$ ipython --no-banner

In [1]: import numpy as np

In [2]: import numpy.linalg as la

In [3]: np.set_printoptions(precision=1, suppress=True, linewidth=100, floatmode="fixed")

In [4]: def rd(a):
   ...:     return np.round(a, 1) + 0
   ...: 

In [5]: arr = np.load("w.npy")

In [6]: arr
Out[6]: 
array([[-0.9, -1.1, -0.6, -1.8],
       [ 1.1, -1.8, -0.2,  2.2],
       [-0.6,  0.3,  0.5, -1.0],
       [-0.7,  0.9, -0.3, -1.4],
       [-1.2, -0.3, -0.5, -2.4],
       [ 1.1, -0.3,  0.0,  2.4],
       [-0.5, -0.3,  0.1, -1.0],
       [-0.2, -0.6, -1.1, -0.2],
       [-0.2,  0.4,  0.8, -0.2],
       [-1.5, -0.4, -0.3, -2.9],
       [-1.1, -0.8, -0.4, -2.2],
       [ 0.5,  0.6, -0.8,  0.9],
       [-1.6, -0.6, -1.7, -3.2],
       [-0.4,  0.7,  0.2, -0.7],
       [-0.3,  0.0, -0.9, -0.9],
       [-0.4, -0.4, -0.6, -0.9],
       [ 1.8,  0.5, -0.4,  3.5],
       [-0.2, -1.1,  1.9, -0.3],
       [-0.6,  1.2,  0.8, -1.2],
       [-1.5,  2.5, -0.4, -2.8],
       [ 0.8,  2.0, -1.6,  1.5],
       [ 1.1,  0.8,  0.3,  2.2],
       [ 1.8, -0.6,  0.5,  3.8],
       [-0.6, -0.2, -0.6, -1.2]])

In [7]: rd(arr.sum(axis=0))
Out[7]: array([-4.3,  1.4, -5.3, -7.8])

In [8]: rd(np.diff(arr, axis=0))
Out[8]: 
array([[ 2.0, -0.7,  0.4,  4.0],
       [-1.7,  2.1,  0.7, -3.2],
       [-0.1,  0.6, -0.8, -0.4],
       [-0.5, -1.2, -0.2, -1.0],
       [ 2.3,  0.0,  0.5,  4.8],
       [-1.6,  0.0,  0.1, -3.4],
       [ 0.3, -0.3, -1.2,  0.8],
       [ 0.0,  1.0,  1.9,  0.0],
       [-1.3, -0.8, -1.1, -2.7],
       [ 0.4, -0.4, -0.1,  0.7],
       [ 1.6,  1.4, -0.4,  3.1],
       [-2.1, -1.2, -0.9, -4.1],
       [ 1.2,  1.3,  1.9,  2.5],
       [ 0.1, -0.7, -1.1, -0.2],
       [-0.1, -0.4,  0.3,  0.0],
       [ 2.2,  0.9,  0.2,  4.4],
       [-2.0, -1.6,  2.3, -3.8],
       [-0.4,  2.3, -1.1, -0.9],
       [-0.9,  1.3, -1.2, -1.6],
       [ 2.3, -0.5, -1.2,  4.3],
       [ 0.3, -1.2,  1.9,  0.7],
       [ 0.7, -1.4,  0.2,  1.6],
       [-2.4,  0.4, -1.1, -5.0]])

In [9]: arr.shape
Out[9]: (24, 4)

In [10]: rd(arr.mean(axis=0))
Out[10]: array([-0.2,  0.1, -0.2, -0.3])

In [11]: np.abs(arr).max()
Out[11]: np.float64(3.8)

In [12]: la.rank(arr)
---------------------------------------------------------------------------
AttributeError                            Traceback (most recent call last)
Cell In[12], line 1
----> 1 la.rank(arr)

AttributeError: module 'numpy.linalg' has no attribute 'rank'

In [13]: la.matrix_rank(arr)
Out[13]: np.int64(4)

In [14]: rd(la.norm(arr))
Out[14]: np.float64(12.5)

In [15]: arr[24]
---------------------------------------------------------------------------
IndexError                                Traceback (most recent call last)
Cell In[15], line 1
----> 1 arr[24]

IndexError: index 24 is out of bounds for axis 0 with size 24

In [16]: np.unravel_index(np.abs(arr).argmax(), arr.shape)
Out[16]: (np.int64(22), np.int64(3))

In [17]: P = arr @ la.solve(arr.T @ arr, arr.T)

In [18]: rd(P @ arr[:, 2])
Out[18]: 
array([-0.6, -0.2,  0.5, -0.3, -0.5,  0.0,  0.1, -1.1,  0.8, -0.3, -0.4, -0.8, -1.7,  0.2, -0.9,
       -0.6, -0.4,  1.9,  0.8, -0.4, -1.6,  0.3,  0.5, -0.6])

In [19]: np.allclose(P @ P, P)
Out[19]: True

In [20]: rd(np.trace(P))
Out[20]: np.float64(4.0)

In [21]: rd(np.diag(P))
Out[21]: 
array([0.1, 0.2, 0.1, 0.1, 0.1, 0.2, 0.0, 0.3, 0.1, 0.1, 0.1, 0.1, 0.3, 0.1, 0.2, 0.1, 0.2, 0.3,
       0.2, 0.5, 0.4, 0.1, 0.3, 0.0])

In [22]: Ac = (arr - arr.mean(axis=0)) / arr.std(axis=0)

In [23]: np.argwhere(np.abs(Ac) > 2)
Out[23]: 
array([[16,  0],
       [17,  2],
       [19,  1],
       [20,  1],
       [22,  0],
       [22,  3]])

In [24]: rd(Ac.std(axis=0))
Out[24]: array([1.0, 1.0, 1.0, 1.0])

In [25]: coef = la.lstsq(np.delete(Ac, 3, axis=1), Ac[:, 3])[0]

In [26]: rd(1 - np.var(Ac[:, 3] - np.delete(Ac, 3, axis=1) @ coef))
Out[26]: np.float64(1.0)

In [27]: left, sigma, Vh = la.svd(arr)

In [28]: rd(sigma)
Out[28]: array([10.9,  4.8,  3.8,  0.3])

In [29]: A2 = left[:, :3] @ np.diag(sigma[:3]) @ Vh[:3]

In [30]: rd(la.norm(arr - A2) / la.norm(arr))
Out[30]: np.float64(0.0)

In [31]: rd(la.norm(arr - A2, 2)), rd(sigma[3])
Out[31]: (np.float64(0.3), np.float64(0.3))

In [32]: F = np.loadtxt("run15.csv", delimiter=",")

In [33]: F
Out[33]: 
array([[ -0.3,  -0.3,   0.1, -14.5],
       [  0.5,  -0.5,  -0.2,  -7.0],
       [  0.3,  -0.8,  -0.8,   1.5],
       [  0.8,  -1.2,   0.1,  -5.5]])

In [34]: # column 3 dominates

In [35]: f, v = F[2], F[1]

In [36]: rd(f @ f)
Out[36]: np.float64(3.6)

In [37]: p = (f @ v) / (f @ f) * f

In [38]: rd(np.outer(f, v))
Out[38]: 
array([[  0.2,  -0.2,  -0.1,  -2.1],
       [ -0.4,   0.4,   0.2,   5.6],
       [ -0.4,   0.4,   0.2,   5.6],
       [  0.8,  -0.8,  -0.3, -10.5]])

In [39]: rd(la.norm(f + v) ** 2 + la.norm(f - v) ** 2)
Out[39]: np.float64(106.3)
